In [1]: import numpy as np

In [2]: import numpy.linalg as la

In [3]: np.set_printoptions(precision=2, suppress=True, linewidth=200)

In [4]: tidy = lambda a: np.round(a, 2) + 0

In [5]: W0 = np.load("block3.npy")

In [6]: print(W0)
[[-1 -1  1  0  0]
 [ 0  0  0  0  0]
 [ 0  0  0  0  0]
 [-1 -3  0  0  0]
 [ 0  0  0  0  0]
 [ 0  0  0  0  0]
 [ 2  0  0  0  0]]

In [7]: print(np.allclose(W0[:-1].T @ la.lstsq(W0[:-1].T, W0[-1])[0], W0[-1]))
False

In [8]: print(tidy(W0 @ la.pinv(W0) @ W0))
[[-1. -1.  1.  0.  0.]
 [ 0.  0.  0.  0.  0.]
 [ 0.  0.  0.  0.  0.]
 [-1. -3.  0.  0.  0.]
 [ 0.  0.  0.  0.  0.]
 [ 0.  0.  0.  0.  0.]
 [ 2.  0.  0.  0.  0.]]

In [9]: print(la.cond(W0) > 100)
True

In [10]: print(tidy(la.norm(W0, 2) / la.norm(W0)))
0.86

In [11]: U, sigma, VT = la.svd(W0)

In [12]: print(np.argmax(sigma[:-1] / (sigma[1:] + 1e-6)) + 1)
3

In [13]: B = U[:, :3] @ np.diag(sigma[:3]) @ VT[:3]

In [14]: print(la.matrix_rank(W0, rtol=0.05))
3

In [15]: print(tidy(la.norm(W0 - B) / la.norm(W0)))
0.0

In [16]: print(tidy(B))
[[-1. -1.  1.  0.  0.]
 [ 0.  0.  0.  0.  0.]
 [ 0.  0.  0.  0.  0.]
 [-1. -3.  0.  0.  0.]
 [ 0.  0.  0.  0.  0.]
 [ 0.  0.  0.  0.  0.]
 [ 2.  0.  0.  0.  0.]]

In [17]: u = np.array([0, 1])

In [18]: print(np.cross(W0[4, :3], W0[0, :3]))
[0 0 0]

In [19]: print(np.polyval(u, W0[4]))
[1 1 1 1 1]

In [20]: t = np.radians(49)

In [21]: R = np.eye(5)

In [22]: R[4, 4] = R[0, 0] = np.cos(t)

In [23]: R[4, 0], R[0, 4] = -np.sin(t), np.sin(t)

In [24]: print(tidy(R))
[[ 0.66  0.    0.    0.    0.75]
 [ 0.    1.    0.    0.    0.  ]
 [ 0.    0.    1.    0.    0.  ]
 [ 0.    0.    0.    1.    0.  ]
 [-0.75  0.    0.    0.    0.66]]

In [25]: B = W0 @ R.T

In [26]: print(tidy(B))
[[-0.66 -1.    1.    0.    0.75]
 [ 0.    0.    0.    0.    0.  ]
 [ 0.    0.    0.    0.    0.  ]
 [-0.66 -3.    0.    0.    0.75]
 [ 0.    0.    0.    0.    0.  ]
 [ 0.    0.    0.    0.    0.  ]
 [ 1.31  0.    0.    0.   -1.51]]

In [27]: print(tidy(la.det(R)), tidy(np.trace(R)))
1.0 4.31

In [28]: print(np.allclose(W0 @ W0.T, B @ B.T))
True

In [29]: J = np.load("w.npy")

In [30]: print(J)
[[ -7.36  -6.6  -16.72]
 [ -7.78  13.93  -8.52]
 [ -7.95  -5.52 -18.34]
 [ -4.42  -3.08   1.23]
 [ -6.17  12.93  -9.41]
 [ -4.51  -2.38  -0.38]
 [ -8.1   -7.17 -16.96]
 [ -6.59  12.31 -10.52]
 [ -6.09  11.18  -8.49]
 [ -8.82  -7.42 -17.21]
 [ -7.13  -5.94 -16.86]
 [ -5.61  -2.66  -1.63]
 [ -8.69  -8.08 -18.57]
 [ -4.59  -2.77  -1.33]
 [ -4.11  -0.65  -0.01]
 [ -8.05  -2.37 -18.27]
 [ -8.38  -6.31 -18.44]
 [ -5.61  13.28  -8.3 ]
 [ -6.58  -2.57  -1.9 ]
 [ -7.46  -7.38 -16.77]
 [ -8.55  -5.72 -16.81]
 [ -8.52  -7.23 -17.82]
 [ -5.04  -2.25  -1.35]
 [ -6.55  10.85  -7.42]
 [ -3.94  -1.67  -0.99]
 [ -6.01  12.53  -7.75]
 [ -5.65  12.37 -11.5 ]
 [ -7.01  -7.23 -16.07]
 [ -7.42  -6.52 -18.29]]

In [31]: cent = J[[26, 7]].astype(float)

In [32]: for _ in range(7):
    ...:     labels = la.norm(J[:, None] - cent, axis=-1).argmin(axis=1)
    ...:     cent = np.array([J[labels == j].mean(axis=0) for j in range(2)])
    ...: 

In [33]: print(labels)
[0 1 0 1 1 1 0 1 1 0 0 1 0 1 1 0 0 1 1 0 0 0 1 1 1 1 1 0 0]

In [34]: print(tidy(cent[1] - cent[0]))
[ 2.38 11.51 12.58]

In [35]: print(np.bincount(labels))
[13 16]

In [36]: print(np.abs(cent[1] - cent[0]).argmax())
2
